% ipython --no-banner

In [1]: import numpy as np

In [2]: import numpy.linalg as la

In [3]: np.set_printoptions(suppress=True, linewidth=140)

In [4]: rd = lambda a: np.round(a, 2) + 0

In [5]: cent = np.array([[-2, -2, 1], [2, -1, -1]])

In [6]: rng = np.random.default_rng(16816)

In [7]: A = rng.normal(size=(21, 2)) @ cent + np.array([4, 3, 1])

In [8]: print(rd(A))
[[ 3.73  2.32  1.13]
 [ 7.57  4.18 -0.79]
 [ 4.77  1.11  0.62]
 [ 8.89  6.58 -1.45]
 [ 3.77  7.33  1.12]
 [ 6.49  1.22 -0.25]
 [ 3.13  4.5   1.44]
 [ 5.04  4.59  0.48]
 [ 4.74  5.33  0.63]
 [ 4.48  5.93  0.76]
 [ 5.55  6.13  0.23]
 [-0.36  3.52  3.18]
 [ 0.66 -0.17  2.67]
 [ 1.23  1.11  2.38]
 [ 6.68  2.39 -0.34]
 [ 7.38  2.51 -0.69]
 [ 5.73  5.3   0.13]
 [ 2.63 -2.56  1.69]
 [ 4.22  2.79  0.89]
 [11.59 10.23 -2.79]
 [ 4.36  0.84  0.82]]

In [9]: Ac = A - A.mean(axis=0)

In [10]: vecs = la.svd(Ac)[2][:1]

In [11]: other = Ac - Ac @ vecs.T @ vecs

In [12]: print(la.norm(other, axis=1).round(6).argmax())
11

In [13]: print(rd((Ac @ vecs.T).std(axis=0)))
[3.65]

In [14]: print(rd(la.norm(other) / la.norm(Ac)))
0.47

In [15]: cent = A[[2, 9]].astype(float)

In [16]: for _ in range(5):
    ...:     labels = la.norm(A[:, None] - cent, axis=-1).argmin(axis=1)
    ...:     cent = np.array([A[labels == j].mean(axis=0) for j in range(2)])
    ...: 

In [17]: print(labels)
[0 1 0 1 1 0 0 1 1 1 1 0 0 0 1 1 1 0 0 1 0]

In [18]: print(np.abs(cent[1] - cent[0]).argmax())
1

In [19]: print(rd(cent[1] - cent[0]))
[ 3.41  4.03 -1.7 ]

In [20]: Ac = A - A.mean(axis=1)
Traceback (most recent call last):
  Cell In[20], line 1
    Ac = A - A.mean(axis=1)
ValueError: operands could not be broadcast together with shapes (21,3) (21,) 


In [21]: Ac = A - A.mean(axis=0)

In [22]: Uu, sigma, Vh = la.svd(Ac, full_matrices=False)

In [23]: print(rd(sigma ** 2 / (sigma ** 2).sum()))
[0.78 0.22 0.  ]

In [24]: print((np.sign(Uu[:, 0]) == np.sign(Uu[0, 0])).astype(int))
[1 0 1 0 0 1 1 0 0 0 0 1 1 1 0 0 0 1 1 0 1]

In [25]: print(rd((sigma ** 2).sum() ** 2 / (sigma ** 4).sum()))
1.53

In [26]: print(np.abs(Vh[0]).argmax())
1

In [27]: print(la.matrix_rank(Ac))
2

In [28]: F = np.cumsum(np.array([[-2, 0, -2],
    ...:     [-3, 0, 0],
    ...:     [3, 1, 2],
    ...:     [-1, 1, 2],
    ...:     [0, 3, -3],
    ...:     [0, 2, -1],
    ...:     [-3, -1, -2],
    ...:     [-3, -3, 3],
    ...:     [-3, -2, 2],
    ...:     [2, -1, -1],
    ...:     [-2, -1, 3],
    ...:     [-2, 3, -1],
    ...:     [2, -2, 2],
    ...:     [-2, -3, 3],
    ...:     [2, 1, -3],
    ...:     [3, 3, 1],
    ...:     [-3, -3, 1],
    ...:     [1, -1, 2],
    ...:     [3, 0, -2],
    ...:     [2, -2, 0]]), axis=0)

In [29]: print(F)
[[ -2   0  -2]
 [ -5   0  -2]
 [ -2   1   0]
 [ -3   2   2]
 [ -3   5  -1]
 [ -3   7  -2]
 [ -6   6  -4]
 [ -9   3  -1]
 [-12   1   1]
 [-10   0   0]
 [-12  -1   3]
 [-14   2   2]
 [-12   0   4]
 [-14  -3   7]
 [-12  -2   4]
 [ -9   1   5]
 [-12  -2   6]
 [-11  -3   8]
 [ -8  -3   6]
 [ -6  -5   6]]

In [30]: Ac = F - F.mean(axis=0)

In [31]: vecs = la.svd(Ac)[2][:2]

In [32]: other = Ac - Ac @ vecs.T @ vecs

In [33]: print(rd(la.norm(other) / la.norm(Ac)))
0.23

In [34]: print(rd(other.std(axis=0)))
[0.19 0.99 0.99]

In [35]: Ac = (F - F.mean(axis=0)) / F.std(axis=0)

In [36]: print(rd(Ac.std(axis=0)))
[1. 1. 1.]

In [37]: print(np.argwhere(np.abs(Ac) > 2))
[[5 1]]

In [38]: b = la.lstsq(np.delete(Ac, 1, axis=1), Ac[:, 1])[0]

In [39]: print(rd(1 - np.var(Ac[:, 1] - np.delete(Ac, 1, axis=1) @ b)))
0.63

In [40]: other = np.c_[F[:, :2] @ np.array([[3, -1], [1, 1]]), np.array([2, -3, 1, -1, -2, 1, -1, -4, 3, -3, 5, -1, 4, 0, -3, -5, 5, -1, -1, 4])]

In [41]: print(other)
[[ -6   2   2]
 [-15   5  -3]
 [ -5   3   1]
 [ -7   5  -1]
 [ -4   8  -2]
 [ -2  10   1]
 [-12  12  -1]
 [-24  12  -4]
 [-35  13   3]
 [-30  10  -3]
 [-37  11   5]
 [-40  16  -1]
 [-36  12   4]
 [-45  11   0]
 [-38  10  -3]
 [-26  10  -5]
 [-38  10   5]
 [-36   8  -1]
 [-27   5  -1]
 [-23   1   4]]

In [42]: print(rd(la.lstsq(F, other[:, 0])[0]))
[3. 1. 0.]

In [43]: print(rd(la.norm(la.qr(F)[0].T @ other, axis=0) ** 2 / ((other ** 2).sum(axis=0) + 1e-12)))
[1.   1.   0.07]
